>>> import numpy as np
>>> from numpy import linalg as LA
>>> np.set_printoptions(precision=3, suppress=True, linewidth=200)
>>> data, _ = LA.qr(np.array([[0.2, 1.4, -0.7, 0.2, -1.3, -2.0],
...     [-0.1, -1.3, 1.6, 1.1, 0.2, -1.7],
...     [0.0, 0.4, 0.4, 0.9, 0.6, 0.5],
...     [-0.5, -0.8, -1.1, 0.3, 0.1, -0.4],
...     [0.6, 0.0, -0.6, -1.3, 0.5, 0.8],
...     [1.6, -0.5, 0.6, 0.0, -1.0, -0.4]]))
>>> data
array([[-0.111,  0.645,  0.032, -0.423,  0.373, -0.502],
       [ 0.056, -0.6  , -0.507, -0.15 ,  0.146, -0.58 ],
       [-0.   ,  0.185, -0.308, -0.449, -0.818, -0.012],
       [ 0.279, -0.368,  0.702, -0.533, -0.053, -0.082],
       [-0.334, -0.001,  0.391,  0.472, -0.398, -0.595],
       [-0.892, -0.233,  0.037, -0.3  ,  0.095,  0.224]])
>>> # orthonormal columns
>>> A2 = data / np.sqrt((data ** 2).mean(axis=1, keepdims=True))
>>> A2[1]
array([ 0.137, -1.468, -1.242, -0.367,  0.358, -1.421])
>>> LA.matrix_rank(data - data.mean(axis=1, keepdims=True))
np.int64(5)
>>> f = np.array([0, 5, 0, 9])
>>> g = np.array([4, 5, 3, 3, 0, 2, 5])
>>> m1 = np.outer(f, g)
>>> m1
array([[ 0,  0,  0,  0,  0,  0,  0],
       [20, 25, 15, 15,  0, 10, 25],
       [ 0,  0,  0,  0,  0,  0,  0],
       [36, 45, 27, 27,  0, 18, 45]])
>>> vec = np.array([1, 1, 1, 2, 3, 2, 4])
>>> (m1 @ vec).argmax()
np.int64(3)
>>> m1 @ vec
array([  0, 210,   0, 378])
>>> m1 @ np.ones(7)
array([  0., 110.,   0., 198.])
>>> m1 @ np.eye(7)[4]
array([0., 0., 0., 0.])
>>> np.sign((m1 @ vec).round(6))
array([0, 1, 0, 1])
>>> np.abs(m1).max()
np.int64(45)
>>> np.count_nonzero(m1)
np.int64(12)
>>> np.unravel_index(np.abs(m1).argmax(), m1.shape)
(np.int64(3), np.int64(1))
>>> np.round(LA.svd(m1, compute_uv=False), 3) + 0
array([96.582,  0.   ,  0.   ,  0.   ])
>>> W0 = np.load("run7.npy")
>>> W0
array([[ 3.077,  3.92 ,  0.407],
       [-3.343, -3.677, -0.552],
       [ 3.948,  2.928,  0.918],
       [ 1.212, -4.665,  1.33 ],
       [ 4.525,  1.62 ,  1.379],
       [ 4.302, -1.678,  1.917],
       [-2.058,  4.277, -1.572],
       [ 0.335, -4.878,  1.044],
       [-1.582, -4.733,  0.303],
       [-4.686, -0.632, -1.625],
       [ 3.178, -3.402,  1.824],
       [-4.647,  0.392, -1.803],
       [ 3.845, -2.56 ,  1.913],
       [ 2.857, -3.706,  1.761],
       [-4.664, -0.889, -1.568],
       [-1.55 , -4.743,  0.316],
       [ 3.203,  3.81 ,  0.474],
       [ 4.528, -0.993,  1.873],
       [ 2.776,  4.151,  0.251],
       [-1.893,  4.369, -1.527],
       [ 2.365,  4.405,  0.051],
       [-3.736,  2.723, -1.904],
       [-3.77 , -3.185, -0.803],
       [-2.72 ,  3.821, -1.732],
       [ 4.633, -0.485,  1.816],
       [-3.272, -3.745, -0.513],
       [ 4.695,  0.388,  1.674]])
>>> # looks like rank 2
>>> labels = W0[:, 2] > np.median(W0[:, 2])
>>> f = W0[labels].mean(axis=0) - W0[~labels].mean(axis=0)
>>> round(float((((W0 - W0.mean(axis=0)) @ f > 0) == labels).mean()), 3)
0.926
>>> M = np.loadtxt("a.csv", delimiter=",")
>>> M
array([[5., 0., 0.],
       [0., 5., 0.],
       [0., 0., 5.]])
>>> # 3 blocks once reordered
>>> np.sort(np.abs(np.fft.fft(M[0]))), np.sort(LA.svd(M, compute_uv=False))
(array([5., 5., 5.]), array([5., 5., 5.]))
>>> np.fft.fft(M[0])
array([5.+0.j, 5.+0.j, 5.+0.j])
>>> arr = np.load("block8.npy")
>>> arr
array([[ 5,  0,  3,  0,  0],
       [ 0,  2,  0,  5, -1],
       [-4,  0, -2,  0,  0],
       [ 0,  5,  0, -3, -1],
       [ 0, -4,  0, -5, -4]])
>>> # splits into 2 blocks
>>> LA.cond(arr) > 100
np.False_
>>> [round(float(x), 3) for x in LA.svd(arr, compute_uv=False)[:3]]
[8.691, 7.343, 5.966]
>>> round(np.log10(LA.cond(arr)))
2
>>> Uu, sv, vt = LA.svd(arr)
>>> np.argmax(sv[:-1] / (sv[1:] + 1e-6)) + 1
np.int64(4)
>>> A2 = Uu[:, :4] @ np.diag(sv[:4]) @ vt[:4]
>>> round(np.abs(arr - A2).max(), 3)
np.float64(0.188)
>>> q, Rm = LA.qr(arr)
>>> np.trace(q @ q.T)
np.float64(5.0)
>>> np.allclose(Rm.T @ Rm, arr.T @ arr)
True
>>> np.round(abs(Rm[0, 0]), 3), np.round(LA.norm(arr[:, 0]), 3)
(np.float64(6.403), np.float64(6.403))
>>> np.round(q.T @ q, 3) + 0
array([[1., 0., 0., 0., 0.],
       [0., 1., 0., 0., 0.],
       [0., 0., 1., 0., 0.],
       [0., 0., 0., 1., 0.],
       [0., 0., 0., 0., 1.]])
>>> q.shape, Rm.shape
((5, 5), (5, 5))
>>> np.abs(np.diag(Rm))
array([6.403, 6.708, 0.312, 7.348, 3.469])
>>> round(float(LA.eigvals(arr).sum().real), 3)
-2.0
>>> np.einsum("ii->", arr)
np.int64(-2)
>>> round(LA.det(arr[::-1]), 3)
np.float64(342.0)
>>> E = np.array([[1, -1, 1, -1, -1, 1, -1, 1],
...     [1, -1, 1, -1, 1, -1, 1, -1],
...     [1, 1, -1, -1, -1, -1, 1, 1],
...     [1, 1, 1, 1, 1, 1, 1, 1]])
>>> C2 = E.T @ E
>>> LA.matrix_rank(C2)
np.int64(4)
>>> np.diag(C2)
array([4, 4, 4, 4, 4, 4, 4, 4])
>>> A2 = E[0, 0] * E[1:] - np.outer(E[1:, 0], E[0])
>>> A2
array([[ 0,  0,  0,  0,  2, -2,  2, -2],
       [ 0,  2, -2,  0,  0, -2,  2,  0],
       [ 0,  2,  0,  2,  2,  0,  2,  0]])
>>> np.flatnonzero(~A2.round(6).any(axis=1))
array([], dtype=int64)
>>> E[:, 0] / E[0, 0]
array([1., 1., 1., 1.])
>>> W = np.array([[1, -2, -3, 3],
...     [-3, 2, -3, 1],
...     [-3, 3, -1, 1],
...     [-2, -1, 1, 0],
...     [-3, -3, 0, 1],
...     [-3, 1, 2, 1],
...     [0, 1, -3, 1],
...     [0, -2, 2, 3]])
>>> coef = np.array([-2, 2, 1, 0])
>>> act = np.maximum(E @ W + coef, 0)
>>> act
array([[ 1,  3,  6,  5],
       [ 1,  1,  0,  1],
       [ 7,  1,  0,  5],
       [ 0,  1,  0, 11]])
>>> (act > 0).mean(axis=0)
array([0.75, 1.  , 0.25, 1.  ])
>>> (act > 0).astype(int)
array([[1, 1, 1, 1],
       [1, 1, 0, 1],
       [1, 1, 0, 1],
       [0, 1, 0, 1]])
>>> LA.matrix_rank(act)
np.int64(4)
>>> C = np.array([[0, 2, 2], [-1, -1, -1], [0, -1, -1], [-2, -1, -2]])
>>> act @ C
array([[-13, -12, -17],
       [ -3,   0,  -1],
       [-11,   8,   3],
       [-23, -12, -23]])
>>> W @ C
array([[ -4,   4,   1],
       [ -4,  -6,  -7],
       [ -5,  -9, -10],
       [  1,  -4,  -4],
       [  1,  -4,  -5],
       [ -3, -10, -11],
       [ -3,   1,   0],
       [ -4,  -3,  -6]])
>>> A2 = np.array([[2, 0], [3, 1], [0, 1], [1, 2]])
>>> np.einsum("ik,kj->ij", act, A2)
array([[16, 19],
       [ 6,  3],
       [22, 11],
       [14, 23]])
>>> np.einsum("ij,ij->i", act, act)
array([ 71,   3,  75, 122])
>>> LA.matrix_rank(np.vstack([act, A2.T]))
np.int64(4)
>>> np.einsum("ij->j", act)
array([ 9,  6,  6, 22])
>>> LA.matrix_rank(act @ A2)
np.int64(2)
>>> np.einsum("ik,kj->ji", act, A2)
array([[16,  6, 22, 14],
       [19,  3, 11, 23]])
>>> act @ A2
array([[16, 19],
       [ 6,  3],
       [22, 11],
       [14, 23]])
>>> A = np.loadtxt("x.csv", delimiter=",")
>>> A
array([[ 0.,  0.,  1.],
       [-1.,  0.,  0.],
       [ 0.,  1.,  0.]])
>>> q = A.astype(float).copy()
>>> for j in range(3):
...     q[:, j] -= q[:, :j] @ (q[:, :j].T @ q[:, j])
...     q[:, j] /= LA.norm(q[:, j])
... 
>>> q.T @ A
array([[1., 0., 0.],
       [0., 1., 0.],
       [0., 0., 1.]])
>>> vec = np.array([6, 1, 8])
>>> LA.norm(A @ vec) <= LA.norm(A, 2) * LA.norm(vec) + 1e-9
np.True_
>>> (A * vec).sum(axis=1)
array([ 8., -6.,  1.])
>>> np.einsum("ij,j->i", A, vec)
array([ 8., -6.,  1.])
>>> A @ np.eye(3)[1]
array([0., 0., 1.])
>>> A * vec
array([[ 0.,  0.,  8.],
       [-6.,  0.,  0.],
       [ 0.,  1.,  0.]])
>>> A2 = np.array([[3, 3, -2], [-2, 3, -1], [3, 2, -3]])
>>> np.einsum("ij->j", A)
array([-1.,  1.,  1.])
>>> LA.matrix_rank(np.vstack([A, A2.T]))
np.int64(3)
>>> A @ A2
array([[ 3.,  2., -3.],
       [-3., -3.,  2.],
       [-2.,  3., -1.]])
>>> np.einsum("ik,kj->ij", A, A2)
array([[ 3.,  2., -3.],
       [-3., -3.,  2.],
       [-2.,  3., -1.]])
>>> LA.matrix_rank(A @ A2)
np.int64(3)
>>> np.einsum("ik,kj->ji", A, A2)
array([[ 3., -3., -2.],
       [ 2., -3.,  3.],
       [-3.,  2., -1.]])
>>> A2 = np.array([[-4, 0], [4, 3], [1, -5], [5, -3], [0, 0]])
>>> C = np.array([[-3, 3, -1, 2, 3, 3], [2, 1, -2, -3, 1, -2]])
>>> rng = np.random.default_rng(4848)
>>> mat = A2 @ C + 0.1 * rng.normal(size=(5, 6))
>>> mat
array([[ 12.047, -12.11 ,   4.071,  -8.029, -11.959, -12.034],
       [ -6.038,  15.067, -10.06 ,  -0.898,  14.937,   5.994],
       [-13.076,  -2.064,   8.967,  16.954,  -1.83 ,  13.079],
       [-21.052,  12.063,   0.979,  19.055,  11.897,  21.01 ],
       [  0.115,  -0.11 ,  -0.162,   0.098,   0.103,  -0.033]])
>>> Uu, sv, vt = LA.svd(mat)
>>> np.argmax(sv[:-1] / (sv[1:] + 1e-6)) + 1
np.int64(2)
>>> A2 = Uu[:, :2] @ np.diag(sv[:2]) @ vt[:2]
>>> round(float(LA.norm(mat - A2, 2)), 3), round(sv[2], 3)
(0.272, np.float64(0.272))
>>> np.round(LA.norm(mat - A2) / LA.norm(mat), 3)
np.float64(0.005)
>>> f = np.array([-2, 0, 1])
>>> np.convolve(mat[1], f)
array([ 12.076, -30.134,  14.083,  16.863, -39.935, -12.887,  14.937,   5.994])
>>> np.correlate(mat[1], mat[2], "full")
array([ -78.969,  208.109, -261.514,  207.961,  174.018,   -6.525,   57.969,  368.968,   34.665, -207.69 ,  -78.379])
>>> np.polyval(f, mat[1])
array([ -71.912, -453.025, -201.416,   -0.614, -445.237,  -70.859])
>>> def softmax(z):
...     e = np.exp(z - z.max(axis=-1, keepdims=True))
...     return e / e.sum(axis=-1, keepdims=True)
... 
>>> softmax(mat).sum(axis=1)
array([1., 1., 1., 1., 1.])
>>> softmax(mat[4])
array([0.186, 0.148, 0.141, 0.182, 0.183, 0.16 ])
>>> scores = mat @ mat.T / np.sqrt(6)
>>> np.round(softmax(scores + np.triu(np.full(scores.shape, -np.inf), 1)), 3) + 0
array([[1.   , 0.   , 0.   , 0.   , 0.   ],
       [0.   , 1.   , 0.   , 0.   , 0.   ],
       [0.   , 0.   , 1.   , 0.   , 0.   ],
       [0.   , 0.   , 0.   , 1.   , 0.   ],
       [0.265, 0.276, 0.111, 0.12 , 0.228]])
>>> vec = np.array([-3, -3, 1])
>>> rhs = A @ vec
>>> rhs
array([ 1.,  3., -3.])
>>> LA.solve(A.T, A[1])
array([0., 1., 0.])
>>> LA.solve(A, A[:, 0])
array([1., 0., 0.])
>>> LA.solve(A, rhs)
array([-3., -3.,  1.])
>>> LA.solve(A, rhs + A[:, 2])
array([-3., -3.,  2.])
